$ python3 -q
>>> import numpy as np
>>> np.set_printoptions(precision=1, suppress=True, linewidth=140)
>>> feats = np.load("data.npy")
>>> feats
array([[3., 1., 0., 0.],
       [0., 3., 1., 0.],
       [0., 0., 3., 1.],
       [0., 0., 0., 3.]])
>>> vec = np.array([-2, -1, -4, -5])
>>> target = feats @ vec
>>> target
array([ -7.,  -7., -17., -15.])
>>> np.linalg.solve(feats, 4 * target)
array([ -8.,  -4., -16., -20.])
>>> [int(np.linalg.matrix_rank(np.linalg.matrix_power(feats, p))) for p in range(1, 5)]
[4, 4, 4, 4]
>>> np.linalg.matrix_power(feats - np.diag(np.diag(feats)), 4)
array([[0., 0., 0., 0.],
       [0., 0., 0., 0.],
       [0., 0., 0., 0.],
       [0., 0., 0., 0.]])
>>> mat = np.array([[0, 0, 1, -4], [-5, -4, 0, 2], [-4, 5, 1, 5]])
>>> mat[:, 2] = -3 * mat[:, 3]
>>> mat
array([[  0,   0,  12,  -4],
       [ -5,  -4,  -6,   2],
       [ -4,   5, -15,   5]])
>>> left, sig, Vh = np.linalg.svd(mat, full_matrices=False)
>>> np.cumsum(sig ** 2) / np.sum(sig ** 2)
array([0.9, 1. , 1. ])
>>> np.round(left.T @ mat @ Vh.T, 1) + 0
array([[21.8,  0. ,  0. ],
       [ 0. ,  6.4,  0. ],
       [ 0. ,  0. ,  3.7]])
>>> left.shape, sig.shape, Vh.shape
((3, 3), (3,), (3, 4))
>>> round(float(np.sqrt((sig ** 2).sum())), 1), round(float(np.linalg.norm(mat)), 1)
(23.1, 23.1)
>>> sig / sig[0]
array([1. , 0.3, 0.2])
>>> (sig > 1e-8).sum()
np.int64(3)
>>> np.round(left.T @ left, 1) + 0
array([[1., 0., 0.],
       [0., 1., 0.],
       [0., 0., 1.]])
>>> M = np.load("arr.npy")
>>> M
array([[-0.3, -1.3,  0.6,  0.4, -0.2],
       [ 0.8, -0.4,  0. ,  0.5,  0.2],
       [-0.3,  0. , -0.6, -0.3,  0.8],
       [ 0. , -0.4,  0.4, -0.6, -1.4],
       [ 0.5,  0. ,  0. ,  2.3, -1.4],
       [ 0.2, -1. ,  0. , -1.1, -0.9],
       [ 1.4,  0. ,  0. ,  0.7,  0.5],
       [-0.2, -1.6, -1.5,  1.4,  1. ],
       [-0.1,  0.6,  0.7, -1. ,  0.7],
       [ 1. ,  0.1,  0.1, -0.2,  1.6],
       [-0.3,  0.9, -0.3,  0.8, -0.9],
       [ 0. , -0.2, -0.1,  0.2,  1.2],
       [-1.8, -0.1,  0.5, -0.7, -1.1],
       [ 0.6,  0.6, -0.3,  1.8, -0.2],
       [-0.2, -0.5, -0.4, -0.8,  0.1],
       [ 0.3, -0.6,  0.3,  1.4, -0.3],
       [ 0. ,  0. , -0.1, -1.2,  1.1],
       [-1.4, -0.5, -1.3, -0.8,  1.1],
       [-1.2,  0. , -0.4, -0.1, -0.1],
       [ 1.8, -0.3, -0.3, -0.1,  1.7],
       [-1.6, -1.5, -0.7, -1.3, -0.5],
       [ 1.5,  5.5,  6.5,  5.5,  5. ],
       [-1.1, -1.8, -0.9, -1.1, -0.7],
       [-0.8, -2.5,  1.4, -1.4,  0.4],
       [ 0.5,  1.8, -0.7,  0.2,  0.4],
       [ 0. , -1.9,  1.4, -2. ,  0.7],
       [-1. , -0.2,  0.2,  0.9, -0.1],
       [-1.5,  0. , -0.6, -1.6,  0.9]])
>>> lab = M[:, 3] > np.median(M[:, 3])
>>> f = M[lab].mean(axis=0) - M[~lab].mean(axis=0)
>>> np.round((((M - M.mean(axis=0)) @ f > 0) == lab).mean(), 1)
np.float64(0.9)
>>> np.argsort(-np.abs(f).round(6), kind="stable")
array([3, 1, 0, 2, 4])
>>> ((M - M.mean(axis=0)) @ f > 0).astype(int)
array([0, 1, 0, 0, 1, 0, 1, 1, 0, 1, 1, 1, 0, 1, 0, 1, 0, 0, 0, 1, 0, 1, 0, 0, 1, 0, 1, 0])
>>> lab.astype(int)
array([1, 1, 0, 0, 1, 0, 1, 1, 0, 0, 1, 1, 0, 1, 0, 1, 0, 0, 1, 1, 0, 1, 0, 0, 1, 0, 1, 0])
>>> Xs = (M - M.mean(axis=0)) / M.std(axis=0)
>>> Xs.std(axis=0)
array([1., 1., 1., 1., 1.])
>>> np.argwhere(np.abs(Xs) > 2)
array([[19,  0],
       [21,  1],
       [21,  2],
       [21,  3],
       [21,  4]])
>>> b = np.linalg.lstsq(np.delete(Xs, 4, axis=1), Xs[:, 4])[0]
>>> b
array([ 0.2,  0.4,  0.4, -0.2])
>>> Xs = M - M.mean(axis=0)
>>> left, sig, Vh = np.linalg.svd(Xs, full_matrices=False)
>>> np.abs(Vh[0]).argmax()
np.int64(3)
>>> Vh[0] * np.sign(Vh[0, np.abs(Vh[0]).argmax()])
array([0.2, 0.5, 0.5, 0.5, 0.4])
>>> np.round(sig ** 2 / (sig ** 2).sum(), 1) + 0
array([0.7, 0.1, 0.1, 0.1, 0. ])
>>> (np.sign(left[:, 0]) == np.sign(left[0, 0])).astype(int)
array([1, 0, 1, 1, 0, 1, 0, 1, 0, 0, 0, 0, 1, 0, 1, 0, 1, 1, 1, 0, 1, 0, 1, 1, 0, 1, 0, 1])
>>> np.searchsorted(np.cumsum(sig ** 2) / (sig ** 2).sum(), 0.9) + 1
np.int64(4)
>>> vec = np.array([3, 1, 2, 5, 3])
>>> target = M @ vec
>>> np.round(np.linalg.pinv(M) @ M, 1) + 0
array([[1., 0., 0., 0., 0.],
       [0., 1., 0., 0., 0.],
       [0., 0., 1., 0., 0.],
       [0., 0., 0., 1., 0.],
       [0., 0., 0., 0., 1.]])
>>> np.linalg.lstsq(M, target)[0]
array([3., 1., 2., 5., 3.])
>>> np.linalg.solve(M.T @ M, M.T @ target)
array([3., 1., 2., 5., 3.])
>>> rng = np.random.default_rng(760492)
>>> target = target + 0.1 * rng.normal(size=28)
>>> target
array([  0.4,   5.2,  -1.3,  -6.9,   8.9,  -8.6,   9.2,   4.9,  -1.2,   7.2,   0.8,   4.2, -11.3,  10.1,  -5.6,   6.9,  -2.8,  -7.9,  -5.1,
         9.1, -15.7,  65.5, -14.5,  -7.9,   4. ,  -7.1,   1.3, -11.1])
>>> b, *_ = np.linalg.lstsq(M, target)
>>> np.round(M.T @ (target - M @ b), 1) + 0
array([0., 0., 0., 0., 0.])
>>> [round(float(np.linalg.norm(np.linalg.solve(M.T @ M + lam * np.eye(5), M.T @ target))), 2) for lam in (0, 1, 10, 100)]
[6.94, 6.82, 6.1, 3.72]
>>> b
array([3., 1., 2., 5., 3.])
>>> data = np.load("run10.npy")
>>> data
array([[1, 0, 0, 1, 2],
       [2, 6, 2, 2, 2],
       [1, 3, 1, 2, 1],
       [2, 0, 0, 3, 0],
       [2, 0, 0, 2, 1]])
>>> round(float(np.linalg.norm(data)), 1)
9.8
>>> np.linalg.matrix_rank(data)
np.int64(4)
>>> data - data[0]
array([[ 0,  0,  0,  0,  0],
       [ 1,  6,  2,  1,  0],
       [ 0,  3,  1,  1, -1],
       [ 1,  0,  0,  2, -2],
       [ 1,  0,  0,  1, -1]])
>>> np.round(np.linalg.svd(data, compute_uv=False), 1) + 0
array([8.7, 4.1, 1.9, 0.6, 0. ])
>>> out = data / np.linalg.norm(data, axis=1, keepdims=True)
>>> G = out @ out.T
>>> G
array([[1. , 0.5, 0.5, 0.6, 0.8],
       [0.5, 1. , 1. , 0.4, 0.5],
       [0.5, 1. , 1. , 0.6, 0.6],
       [0.6, 0.4, 0.6, 1. , 0.9],
       [0.8, 0.5, 0.6, 0.9, 1. ]])
>>> (G - 2 * np.eye(5)).round(6).argmax(axis=1)
array([4, 2, 1, 4, 3])
>>> (np.abs(G) > 0.9).astype(int)
array([[1, 0, 0, 0, 0],
       [0, 1, 1, 0, 0],
       [0, 1, 1, 0, 0],
       [0, 0, 0, 1, 1],
       [0, 0, 0, 1, 1]])
>>> left, sig, Vh = np.linalg.svd(data, full_matrices=False)
>>> np.cumsum(sig ** 2) / np.sum(sig ** 2)
array([0.8, 1. , 1. , 1. , 1. ])
>>> np.abs(Vh[0])
array([0.4, 0.7, 0.2, 0.4, 0.3])
>>> sig.round(1) + 0
array([8.7, 4.1, 1.9, 0.6, 0. ])
>>> left.shape, sig.shape, Vh.shape
((5, 5), (5,), (5, 5))
>>> np.abs(left[:, 0]).round(6).argmax()
np.int64(1)
>>> f = np.array([-2, 1, -2])
>>> np.polyval(f, data[0])
array([-3, -2, -2, -3, -8])
>>> np.convolve(data[0], f)
array([-2,  1, -2, -2, -3,  0, -4])
>>> K = np.array([[-1.5, 0.9, 0.4, -0.2, -1.7],
...     [1.1, 1.7, -0.2, -2.6, -2.6],
...     [1.5, 0.2, 0.1, 0.4, -0.5]])
>>> K
array([[-1.5,  0.9,  0.4, -0.2, -1.7],
       [ 1.1,  1.7, -0.2, -2.6, -2.6],
       [ 1.5,  0.2,  0.1,  0.4, -0.5]])
>>> out = np.array([[5, 8, -3], [-4, 3, 7], [9, -7, -1], [5, -9, 4], [-5, -6, -9]])
>>> np.round(np.einsum("ik,kj->ji", K, out), 1) + 0
array([[ 0. , -3.1, 12.1],
       [-0.1, 54.3, 11.3],
       [24.9, 21.8,  2.9]])
>>> np.round(out.T @ K.T, 1) + 0
array([[ 0. , -3.1, 12.1],
       [-0.1, 54.3, 11.3],
       [24.9, 21.8,  2.9]])
>>> np.einsum("ij,ij->i", K, K)
array([ 6.2, 17.7,  2.7])
>>> out = K / np.sqrt((K ** 2).mean(axis=1, keepdims=True))
>>> K - K.mean(axis=1, keepdims=True)
array([[-1.1,  1.3,  0.8,  0.2, -1.3],
       [ 1.6,  2.2,  0.3, -2.1, -2.1],
       [ 1.2, -0.1, -0.2,  0.1, -0.8]])
>>> np.linalg.norm(out, axis=1)
array([2.2, 2.2, 2.2])
>>> out[0]
array([-1.4,  0.8,  0.4, -0.2, -1.5])
>>> np.unravel_index(np.abs(K).argmax(), K.shape)
(np.int64(1), np.int64(3))
>>> K.mean(axis=0)
array([ 0.4,  0.9,  0.1, -0.8, -1.6])
>>> np.abs(K).max()
np.float64(2.6)
>>> K.shape
(3, 5)
>>> np.linalg.svd(K, compute_uv=False)
array([4.4, 2.4, 1.2])
>>> K.sum(axis=1)
array([-2.1, -2.6,  1.7])
>>> np.linalg.norm(K, axis=1).argmax()
np.int64(1)
>>> np.round(np.linalg.norm(K) ** 2 / np.linalg.norm(K, 2) ** 2, 1)
np.float64(1.4)
>>> round(np.linalg.norm(K, "nuc"), 1)
np.float64(8.0)
>>> np.round(K[2] @ K[1], 1)
np.float64(2.2)
>>> np.linalg.norm(K, axis=0)
array([2.4, 1.9, 0.5, 2.6, 3.1])
>>> round(np.linalg.norm(K, 2), 1)
np.float64(4.4)
>>> E = np.load("sample17.npy")
>>> E
array([[ 2.,  4.,  0., -2., -6., -4.,  4.],
       [ 4.,  2.,  0., -2., -6., -4.,  4.],
       [ 0.,  0., -2.,  0.,  0.,  0.,  0.],
       [-2., -2.,  0., -1.,  3.,  2., -2.],
       [-6., -6.,  0.,  3.,  7.,  6., -6.],
       [-4., -4.,  0.,  2.,  6.,  2., -4.],
       [ 4.,  4.,  0., -2., -6., -4.,  2.]])
>>> vec = np.array([1, -3, 0, 3, 0, -2, 1])
>>> target = E @ vec
>>> target
array([-4.,  4.,  0., -5.,  3.,  6., -4.])
>>> np.round(np.linalg.solve(E, target), 1) + 0
array([ 1., -3.,  0.,  3.,  0., -2.,  1.])
>>> np.round(np.linalg.solve(E, target + E[:, 1]), 1) + 0
array([ 1., -2.,  0.,  3.,  0., -2.,  1.])
>>> np.round(np.linalg.solve(E.T, E[0]), 1) + 0
array([1., 0., 0., 0., 0., 0., 0.])
>>> m1 = np.load("m.npy")
>>> m1
array([[ 1.5, -3. , -1.8, -3.3,  4.7],
       [ 0.6, -1.1, -0.7, -1.2,  1.9],
       [-1.4,  2.8,  1.5,  2.7, -4.3],
       [ 1.6, -2.8, -1.5, -3. ,  4.6],
       [ 0.2, -0.5, -0.4, -0.6,  1.1],
       [-0.1,  0.1,  0.2,  0.1, -0.2],
       [-0.6,  1.3,  0.6,  1.3, -1.9],
       [-0.7,  1.5,  0.7,  1.7, -2.2],
       [ 0.8, -1. , -0.4, -0.8,  1.6],
       [-0.6,  1.2,  0.5,  1.4, -1.7],
       [ 0.3, -0.4, -0.4, -0.4,  0.6],
       [-2.5,  5. ,  2.5,  5. , -7.6],
       [-0.6,  1. ,  0.5,  1.1, -1.6],
       [ 0.5, -1.1, -0.4, -1. ,  1.4],
       [ 1.4, -2.6, -1.4, -2.5,  3.9],
       [ 0.6, -1. , -0.6, -0.8,  1.4],
       [-0.8,  1.4,  0.8,  1.4, -2.1],
       [-1.4,  2.8,  1.3,  2.7, -4.2],
       [-2.3,  4.7,  2.3,  4.5, -6.9],
       [ 0.9, -1.4, -0.6, -1.5,  2.3],
       [-1.2,  2.5,  1.1,  2.4, -3.7],
       [-0.1,  0.3,  0.1,  0.4, -0.6],
       [ 0.9, -1.8, -0.9, -1.9,  3. ],
       [-1.2,  2. ,  1.1,  2.2, -3.4],
       [-0.4,  0.5,  0.4,  0.7, -0.8],
       [ 0.3, -0.8, -0.3, -0.9,  1.3],
       [-0.6,  1. ,  0.5,  1. , -1.6],
       [-0.4,  0.3,  0.2,  0.4, -0.6],
       [ 1.4, -2.7, -1.2, -2.6,  4. ],
       [-0.8,  1.5,  1. ,  1.5, -2.4],
       [-2.2,  4.2,  2.3,  4.3, -6.6],
       [-0.5,  1. ,  0.5,  0.9, -1.4]])
>>> G = np.cov(m1, rowvar=False)
>>> G.shape
(5, 5)
>>> np.round(np.linalg.eigvalsh(G)[::-1], 1) + 0
array([21.9,  0. ,  0. ,  0. ,  0. ])
>>> np.round(np.corrcoef(m1[:, 0], m1[:, 3])[0, 1], 1)
np.float64(-1.0)
>>> G
array([[ 1.2, -2.3, -1.2, -2.3,  3.6],
       [-2.3,  4.5,  2.3,  4.5, -6.9],
       [-1.2,  2.3,  1.2,  2.3, -3.5],
       [-2.3,  4.5,  2.3,  4.5, -6.9],
       [ 3.6, -6.9, -3.5, -6.9, 10.6]])
>>> arr = np.loadtxt("block3.csv", delimiter=",")
>>> arr
array([[5., 0., 2., 4., 2., 1.],
       [1., 1., 5., 3., 4., 5.],
       [4., 5., 2., 0., 0., 2.],
       [4., 0., 5., 5., 0., 0.],
       [4., 5., 3., 4., 0., 2.],
       [1., 5., 2., 0., 2., 4.]])
>>> lab = rng.permutation(6)
>>> lab
array([5, 3, 1, 4, 2, 0])
>>> out = arr[lab][:, lab]
>>> np.sort(np.abs(np.linalg.eigvals(out)))
array([ 0.3,  2.4,  2.4,  5.7,  6.8, 15. ])
>>> out
array([[4., 0., 5., 2., 2., 1.],
       [0., 5., 0., 0., 5., 4.],
       [5., 3., 1., 4., 5., 1.],
       [2., 4., 5., 0., 3., 4.],
       [2., 0., 5., 0., 2., 4.],
       [1., 4., 0., 2., 2., 5.]])
>>> np.trace(out)
np.float64(17.0)
